>>> import numpy as np
>>> import numpy.linalg as la
>>> np.set_printoptions(precision=3, suppress=True, linewidth=160)
>>> F = np.loadtxt("arr.csv", delimiter=",")
>>> F
array([[-0.317, -0.052, -0.096, -0.023, -0.234, -0.446,  0.185,  0.354,  0.07 ],
       [ 0.231, -0.133,  0.416, -0.011, -0.106, -0.676,  0.126,  0.17 , -0.239],
       [ 0.231, -0.45 , -0.042, -0.35 , -0.055, -0.108,  0.39 , -0.476,  0.455],
       [ 0.144,  0.231,  0.63 , -0.087,  0.379,  0.266,  0.353,  0.266,  0.231],
       [ 0.433,  0.49 ,  0.158,  0.21 , -0.166, -0.216, -0.192, -0.49 , -0.051],
       [-0.231,  0.162,  0.214, -0.823,  0.002, -0.055, -0.401, -0.087, -0.128],
       [ 0.692, -0.024, -0.33 , -0.235, -0.018,  0.027, -0.254,  0.512,  0.155],
       [-0.087, -0.358,  0.333,  0.226, -0.094, -0.013, -0.597, -0.011,  0.464],
       [ 0.144, -0.116, -0.005, -0.175, -0.37 ,  0.281,  0.173, -0.093, -0.372],
       [ 0.058, -0.214,  0.35 ,  0.072, -0.599,  0.363,  0.009,  0.145, -0.144],
       [ 0.144, -0.52 ,  0.078,  0.077,  0.505,  0.004, -0.156, -0.092, -0.51 ]])
>>> B = np.c_[F[:, :2] @ np.array([[2, -1], [-1, 2]]), np.array([0, 5, 3, 4, 0, 0, 0, 0, 4, 3, 0])]
>>> B
array([[-0.583,  0.214,  0.   ],
       [ 0.595, -0.497,  5.   ],
       [ 0.912, -1.132,  3.   ],
       [ 0.058,  0.317,  4.   ],
       [ 0.375,  0.547,  0.   ],
       [-0.623,  0.555,  0.   ],
       [ 1.408, -0.74 ,  0.   ],
       [ 0.185, -0.629,  0.   ],
       [ 0.404, -0.375,  4.   ],
       [ 0.329, -0.485,  3.   ],
       [ 0.808, -1.183,  0.   ]])
>>> la.matrix_rank(np.c_[F, B])
np.int64(10)
>>> np.round(la.norm(B - F @ la.lstsq(F, B)[0], axis=0), 3) + 0
array([0.  , 0.  , 1.85])
>>> x0 = np.array([0, 0, 1, 1, 0, 2, 2, 1, 1])
>>> target = F @ x0
>>> np.round(la.lstsq(F, target)[0], 3) + 0
array([0., 0., 1., 1., 0., 2., 2., 1., 1.])
>>> target
array([-0.216, -0.763,  0.149,  2.28 , -0.988, -1.736, -0.352, -0.209,  0.263,  1.166, -0.751])
>>> np.round(la.solve(F.T @ F, F.T @ target), 3) + 0
array([0., 0., 1., 1., 0., 2., 2., 1., 1.])
>>> np.round(la.pinv(F) @ F, 3) + 0
array([[1., 0., 0., 0., 0., 0., 0., 0., 0.],
       [0., 1., 0., 0., 0., 0., 0., 0., 0.],
       [0., 0., 1., 0., 0., 0., 0., 0., 0.],
       [0., 0., 0., 1., 0., 0., 0., 0., 0.],
       [0., 0., 0., 0., 1., 0., 0., 0., 0.],
       [0., 0., 0., 0., 0., 1., 0., 0., 0.],
       [0., 0., 0., 0., 0., 0., 1., 0., 0.],
       [0., 0., 0., 0., 0., 0., 0., 1., 0.],
       [0., 0., 0., 0., 0., 0., 0., 0., 1.]])
>>> rng = np.random.default_rng(3732)
>>> target = target + 0.1 * rng.normal(size=11)
>>> target
array([-0.228, -0.825,  0.091,  2.382, -1.108, -1.801, -0.543, -0.218,  0.064,  1.332, -0.847])
>>> beta, *_ = la.lstsq(F, target)
>>> [round(float(la.norm(la.solve(F.T @ F + lam * np.eye(9), F.T @ target))), 2) for lam in (0, 1, 10, 100)]
[3.7, 1.85, 0.34, 0.04]
>>> np.round(F.T @ (target - F @ beta), 3) + 0
array([0., 0., 0., 0., 0., 0., 0., 0., 0.])
>>> round(la.norm(target - F @ beta), 3)
np.float64(0.207)
